% ipython --no-banner

In [1]: import numpy as np

In [2]: import numpy.linalg as la

In [3]: np.set_printoptions(precision=2, suppress=True, linewidth=120)

In [4]: m1 = np.load("mat.npy")

In [5]: m1
Out[5]: 
array([[0.32, 0.16, 0.26, 0.11, 0.16],
       [0.2 , 0.6 , 0.1 , 0.1 , 0.  ],
       [0.33, 0.2 , 0.13, 0.33, 0.  ],
       [0.38, 0.  , 0.  , 0.38, 0.23],
       [0.2 , 0.2 , 0.3 , 0.2 , 0.1 ]])

In [6]: q = m1.astype(float).copy()

In [7]: for j in range(5):
   ...:     q[:, j] -= q[:, :j] @ (q[:, :j].T @ q[:, j])
   ...:     q[:, j] /= la.norm(q[:, j])
   ...: 

In [8]: np.round(q.T @ q, 2) + 0
Out[8]: 
array([[1., 0., 0., 0., 0.],
       [0., 1., 0., 0., 0.],
       [0., 0., 1., 0., 0.],
       [0., 0., 0., 1., 0.],
       [0., 0., 0., 0., 1.]])

In [9]: other = m1 / la.norm(m1, axis=1, keepdims=True)

In [10]: C2 = other @ other.T

In [11]: la.norm(other, axis=1)
Out[11]: array([1., 1., 1., 1., 1.])

In [12]: C2
Out[12]: 
array([[1.  , 0.63, 0.82, 0.7 , 0.94],
       [0.63, 1.  , 0.68, 0.3 , 0.69],
       [0.82, 0.68, 1.  , 0.82, 0.86],
       [0.7 , 0.3 , 0.82, 1.  , 0.64],
       [0.94, 0.69, 0.86, 0.64, 1.  ]])

In [13]: P = np.triu(np.array([[3, 3, 8, 4, 7],
    ...:     [2, 3, 5, 1, 0],
    ...:     [8, 7, 2, 9, 7],
    ...:     [2, 4, 2, 7, 2],
    ...:     [2, 7, 1, 0, 8]]), 1) + np.eye(5)

In [14]: other = P @ m1 @ la.inv(P)

In [15]: np.round(np.trace(other), 2), round(float(np.trace(m1)), 2)
Out[15]: (np.float64(1.53), 1.53)

In [16]: la.matrix_rank(other)
Out[16]: np.int64(5)

In [17]: other = np.array([[2, -1], [2, -1]])

In [18]: W2 = np.array([[0, 2], [1, 0]])

In [19]: data = np.block([[other, np.zeros((2, 2))], [np.zeros((2, 2)), W2]])

In [20]: data
Out[20]: 
array([[ 2., -1.,  0.,  0.],
       [ 2., -1.,  0.,  0.],
       [ 0.,  0.,  0.,  2.],
       [ 0.,  0.,  1.,  0.]])

In [21]: data.reshape(-1, 2)
Out[21]: 
array([[ 2., -1.],
       [ 0.,  0.],
       [ 2., -1.],
       [ 0.,  0.],
       [ 0.,  0.],
       [ 0.,  2.],
       [ 0.,  0.],
       [ 1.,  0.]])

In [22]: data.reshape(2, -1)
Out[22]: 
array([[ 2., -1.,  0.,  0.,  2., -1.,  0.,  0.],
       [ 0.,  0.,  0.,  2.,  0.,  0.,  1.,  0.]])

In [23]: t3 = data.reshape(4, 2, -1)

In [24]: np.einsum("ihd,jhd->hij", t3, t3).shape
Out[24]: (2, 4, 4)

In [25]: t3.transpose(1, 0, 2)
Out[25]: 
array([[[ 2., -1.],
        [ 2., -1.],
        [ 0.,  0.],
        [ 0.,  0.]],

       [[ 0.,  0.],
        [ 0.,  0.],
        [ 0.,  2.],
        [ 1.,  0.]]])

In [26]: t3.sum(axis=1)
Out[26]: 
array([[ 2., -1.],
       [ 2., -1.],
       [ 0.,  2.],
       [ 1.,  0.]])

In [27]: X = np.loadtxt("x.csv", delimiter=",")

In [28]: X
Out[28]: 
array([[3., 0., 3.],
       [5., 6., 7.],
       [2., 6., 7.],
       [1., 3., 5.],
       [7., 3., 5.],
       [0., 0., 3.],
       [4., 3., 5.],
       [7., 3., 5.],
       [6., 0., 3.],
       [5., 6., 7.],
       [4., 3., 5.],
       [6., 0., 3.],
       [2., 6., 7.],
       [7., 3., 5.],
       [6., 0., 3.],
       [4., 3., 5.],
       [4., 3., 5.],
       [0., 0., 3.],
       [8., 6., 7.],
       [5., 6., 7.],
       [2., 6., 7.],
       [0., 0., 3.],
       [2., 6., 7.],
       [0., 0., 3.],
       [7., 3., 5.],
       [2., 6., 7.],
       [6., 0., 3.]])

In [29]: # rows 4 and 7 are equal

In [30]: C2 = np.cov(X, rowvar=False)

In [31]: np.median(X, axis=0)
Out[31]: array([4., 3., 5.])

In [32]: np.corrcoef(X[:, 1], X[:, 2])[0, 1]
Out[32]: np.float64(1.0)

In [33]: np.corrcoef(X.T)
Out[33]: 
array([[1.  , 0.11, 0.11],
       [0.11, 1.  , 1.  ],
       [0.11, 1.  , 1.  ]])

In [34]: np.polyfit(X[:, 1], X[:, 2], 1)
Out[34]: array([0.67, 3.  ])

In [35]: C2.shape
Out[35]: (3, 3)

In [36]: C2
Out[36]: 
array([[6.33, 0.69, 0.46],
       [0.69, 6.23, 4.15],
       [0.46, 4.15, 2.77]])

In [37]: np.argsort(-X.std(axis=0).round(6), kind="stable")
Out[37]: array([0, 1, 2])

In [38]: X.std(axis=0)
Out[38]: array([2.47, 2.45, 1.63])

In [39]: th = np.radians(120)

In [40]: r_ = np.eye(3)

In [41]: r_[2, 2] = r_[1, 1] = np.cos(th)

In [42]: r_[2, 1], r_[1, 2] = -np.sin(th), np.sin(th)

In [43]: r_
Out[43]: 
array([[ 1.  ,  0.  ,  0.  ],
       [ 0.  , -0.5 ,  0.87],
       [ 0.  , -0.87, -0.5 ]])

In [44]: other = X @ r_.T

In [45]: other
Out[45]: 
array([[ 3.  ,  2.6 , -1.5 ],
       [ 5.  ,  3.06, -8.7 ],
       [ 2.  ,  3.06, -8.7 ],
       [ 1.  ,  2.83, -5.1 ],
       [ 7.  ,  2.83, -5.1 ],
       [ 0.  ,  2.6 , -1.5 ],
       [ 4.  ,  2.83, -5.1 ],
       [ 7.  ,  2.83, -5.1 ],
       [ 6.  ,  2.6 , -1.5 ],
       [ 5.  ,  3.06, -8.7 ],
       [ 4.  ,  2.83, -5.1 ],
       [ 6.  ,  2.6 , -1.5 ],
       [ 2.  ,  3.06, -8.7 ],
       [ 7.  ,  2.83, -5.1 ],
       [ 6.  ,  2.6 , -1.5 ],
       [ 4.  ,  2.83, -5.1 ],
       [ 4.  ,  2.83, -5.1 ],
       [ 0.  ,  2.6 , -1.5 ],
       [ 8.  ,  3.06, -8.7 ],
       [ 5.  ,  3.06, -8.7 ],
       [ 2.  ,  3.06, -8.7 ],
       [ 0.  ,  2.6 , -1.5 ],
       [ 2.  ,  3.06, -8.7 ],
       [ 0.  ,  2.6 , -1.5 ],
       [ 7.  ,  2.83, -5.1 ],
       [ 2.  ,  3.06, -8.7 ],
       [ 6.  ,  2.6 , -1.5 ]])

In [46]: np.round(la.det(r_), 2), np.round(np.trace(r_), 2)
Out[46]: (np.float64(1.0), np.float64(0.0))

In [47]: np.allclose(X @ X.T, other @ other.T)
Out[47]: True

In [48]: la.svd(X, compute_uv=False), la.svd(other, compute_uv=False)
Out[48]: (array([39.14, 12.98,  4.98]), array([39.14, 12.98,  4.98]))

In [49]: np.abs(other - X).max(axis=0)
Out[49]: array([ 0.  ,  2.94, 15.7 ])

In [50]: M = np.load("layer7.npy")

In [51]: M
Out[51]: 
array([[ 3.,  2.,  0.,  0.,  0.,  0.],
       [ 0., -3.,  0.,  0.,  0.,  0.],
       [ 0.,  0.,  0.,  2.,  3.,  0.],
       [ 0.,  0.,  0.,  3.,  0.,  1.],
       [ 0.,  0.,  2.,  2.,  0.,  0.],
       [ 0.,  0.,  3.,  3.,  1.,  3.]])

In [52]: left, sigma, VT = la.svd(data)

In [53]: V = VT[:(sigma > 1e-8).sum()]

In [54]: rng = np.random.default_rng(85226)

In [55]: x0 = data[0] + -1 * data[1] + rng.integers(2) * np.eye(4)[3]

In [56]: x0
Out[56]: array([0., 0., 0., 1.])

In [57]: la.matrix_rank(np.vstack([data, x0]))
Out[57]: np.int64(3)

In [58]: round(la.norm(x0 - V.T @ V @ x0), 2)
Out[58]: np.float64(0.0)

In [59]: q, r_ = la.qr(M)

In [60]: abs(r_[0, 0]), round(la.norm(M[:, 0]), 2)
Out[60]: (np.float64(3.0), np.float64(3.0))

In [61]: q.shape, r_.shape
Out[61]: ((6, 6), (6, 6))

In [62]: r_
Out[62]: 
array([[ 3.  ,  2.  ,  0.  ,  0.  ,  0.  ,  0.  ],
       [ 0.  , -3.  ,  0.  ,  0.  ,  0.  ,  0.  ],
       [ 0.  ,  0.  , -3.61, -3.61, -0.83, -2.5 ],
       [ 0.  ,  0.  ,  0.  , -3.61, -1.66, -0.83],
       [ 0.  ,  0.  ,  0.  ,  0.  ,  2.56, -0.18],
       [ 0.  ,  0.  ,  0.  ,  0.  ,  0.  ,  1.74]])

In [63]: other = la.inv(M)

In [64]: (np.abs(other) > 1e-9).astype(int)
Out[64]: 
array([[1, 1, 0, 0, 0, 0],
       [0, 1, 0, 0, 0, 0],
       [0, 0, 1, 1, 1, 1],
       [0, 0, 1, 1, 1, 1],
       [0, 0, 1, 1, 1, 1],
       [0, 0, 1, 1, 1, 1]])

In [65]: round(float(la.cond(M)), 2)
Out[65]: 4.39

In [66]: np.round(M @ other, 2) + 0
Out[66]: 
array([[1., 0., 0., 0., 0., 0.],
       [0., 1., 0., 0., 0., 0.],
       [0., 0., 1., 0., 0., 0.],
       [0., 0., 0., 1., 0., 0.],
       [0., 0., 0., 0., 1., 0.],
       [0., 0., 0., 0., 0., 1.]])

In [67]: x0 = np.array([-2, -1, 2, -2, 2, 1])

In [68]: target = M @ x0

In [69]: target
Out[69]: array([-8.,  3.,  2., -5.,  0.,  5.])

In [70]: np.round(la.solve(M.T, M[0]), 2) + 0
Out[70]: array([1., 0., 0., 0., 0., 0.])

In [71]: la.solve(M, M[:, 0])
Out[71]: array([ 1., -0.,  0.,  0.,  0., -0.])

In [72]: la.solve(M, target + M[:, 4])
Out[72]: array([-2., -1.,  2., -2.,  3.,  1.])

In [73]: la.solve(M, -2 * target)
Out[73]: array([ 4.,  2., -4.,  4., -4., -2.])

In [74]: E = np.loadtxt("test2.csv", delimiter=",")

In [75]: E
Out[75]: 
array([[ -7.13,  -5.23,   9.88,  11.73,   5.65,  -7.39],
       [  9.51,  -8.1 ,   1.09,   4.47,  14.49,  -3.59],
       [-12.49,   7.  ,   2.01,  -1.01, -13.71,   1.47],
       [  1.35,  -8.06,   6.68,   9.84,  12.14,  -6.66],
       [ -7.27,  -5.16,   9.9 ,  11.73,   5.51,  -7.38],
       [-10.58,   7.82,  -0.09,  -3.38, -14.38,   2.93],
       [ 13.6 ,   0.07,  -9.47,  -9.17,   3.68,   5.26],
       [ 14.69,  -2.17,  -8.1 ,  -6.9 ,   7.26,   3.68],
       [ 13.14,  -6.56,  -2.87,  -0.01,  13.25,  -0.83],
       [-12.56,   6.96,   2.1 ,  -0.91, -13.66,   1.41],
       [ -8.08,   8.34,  -2.3 ,  -5.73, -14.43,   4.34],
       [  0.86,   7.58,  -7.76, -10.68, -10.83,   7.08],
       [ 14.82,  -2.9 ,  -7.5 ,  -6.02,   8.36,   3.08],
       [  6.07,   5.75,  -9.63, -11.71,  -6.71,   7.44],
       [  8.02,   4.76, -10.04, -11.69,  -4.72,   7.3 ],
       [-13.91,   0.38,   9.24,   8.76,  -4.44,  -4.97],
       [  9.82,  -8.03,   0.81,   4.16,  14.47,  -3.41],
       [-14.21,   5.43,   4.68,   2.23, -11.89,  -0.59],
       [ -6.02,  -5.77,   9.61,  11.71,   6.75,  -7.44],
       [ -2.11,  -7.23,   8.3 ,  11.05,   9.98,  -7.25]])

In [76]: E.shape
Out[76]: (20, 6)

In [77]: np.zeros(20, 6)
---------------------------------------------------------------------------
TypeError                                 Traceback (most recent call last)
Cell In[77], line 1
----> 1 np.zeros(20, 6)

TypeError: Cannot interpret '6' as a data type

In [78]: np.round(np.abs(E).max(), 2)
Out[78]: np.float64(14.82)

In [79]: E.mean(axis=0)
Out[79]: array([-0.12, -0.26,  0.33,  0.42,  0.34, -0.28])

In [80]: np.round(la.norm(E), 2)
Out[80]: np.float64(89.44)

In [81]: np.count_nonzero(E)
Out[81]: np.int64(120)

In [82]: np.allclose(E[:-1].T @ la.lstsq(E[:-1].T, E[-1])[0], E[-1])
Out[82]: True

In [83]: np.round(np.trace(la.pinv(E) @ E), 2)
Out[83]: np.float64(2.0)

In [84]: np.unique(E.round(6), axis=0).shape
Out[84]: (20, 6)

In [85]: la.lstsq(E[:-1].T, E[-1])[2]
Out[85]: np.int32(2)

In [86]: Xc = E - E.mean(axis=0)

In [87]: V = la.svd(Xc)[2][:2]

In [88]: other = Xc - Xc @ V.T @ V

In [89]: np.round(other.std(axis=0), 2) + 0
Out[89]: array([0., 0., 0., 0., 0., 0.])

In [90]: np.diag(V.T @ V)
Out[90]: array([0.55, 0.18, 0.26, 0.34, 0.53, 0.14])

In [91]: W0 = np.load("m.npy")

In [92]: W0
Out[92]: 
array([[-0.71, -0.54,  0.01,  0.7 , -7.11],
       [ 0.28,  0.02,  4.49, -3.15,  5.54],
       [ 1.9 , -1.72,  1.96, -3.75,  5.67],
       [-0.29,  1.53,  2.72, -2.44,  4.66],
       [-1.32, -2.25,  0.53, -2.52,  1.93],
       [-2.6 , -2.53,  2.35, -4.68,  2.43],
       [-1.52,  1.62,  3.19, -1.94, -4.36],
       [-1.17,  1.8 ,  3.43, -4.55,  5.15],
       [ 0.9 ,  2.36,  2.97, -3.87,  4.75],
       [-2.8 , -3.65,  0.83, -3.97,  2.11],
       [-2.96, -2.88,  1.53, -4.04,  0.31],
       [-2.69, -2.09,  1.95, -2.97,  3.28],
       [-1.21,  0.26, -1.38,  0.28, -4.92],
       [-0.48,  2.68,  2.56, -3.9 ,  4.68],
       [-0.89, -0.73,  0.93, -0.19, -6.18],
       [ 1.97,  3.19,  2.87, -4.65,  4.69],
       [ 1.04,  2.49,  2.57, -4.57,  4.49],
       [ 0.62, -0.41,  0.74, -0.23, -5.22],
       [-0.32,  0.26, -0.93, -1.81, -6.84],
       [-1.57, -3.77,  1.11, -4.36,  2.19],
       [-1.3 ,  0.46,  2.2 , -1.42, -4.45],
       [-1.46, -3.62,  2.74, -3.53,  4.67],
       [-1.78,  3.5 ,  3.68, -2.85,  4.18],
       [-0.33,  2.05,  3.69, -4.01,  5.24],
       [-3.05, -3.83,  0.34, -3.15,  2.37],
       [ 0.09,  0.66,  1.19, -2.63, -4.83],
       [ 1.05,  0.62,  5.12, -2.46,  5.42],
       [ 0.02,  1.56,  3.66, -2.16,  4.04],
       [-0.61,  1.66,  4.01, -5.56,  5.77],
       [-1.27,  0.05,  2.57, -0.97, -2.92],
       [ 1.57,  1.23,  2.49, -3.25,  4.64],
       [-1.45,  2.75,  3.08, -2.41,  4.96]])

In [93]: W2 = W0[[18, 28]].astype(float)

In [94]: for _ in range(7):
    ...:     idx = la.norm(W0[:, None] - W2, axis=-1).argmin(axis=1)
    ...:     W2 = np.array([W0[idx == j].mean(axis=0) for j in range(2)])
    ...: 

In [95]: idx
Out[95]: array([0, 1, 1, 1, 1, 1, 0, 1, 1, 1, 1, 1, 0, 1, 0, 1, 1, 0, 0, 1, 0, 1, 1, 1, 1, 0, 1, 1, 1, 0, 1, 1])

In [96]: np.abs(W2[1] - W2[0]).argmax()
Out[96]: np.int64(4)

In [97]: W2
Out[97]: 
array([[-0.72,  0.18,  0.95, -0.91, -5.2 ],
       [-0.69,  0.05,  2.64, -3.6 ,  4.05]])
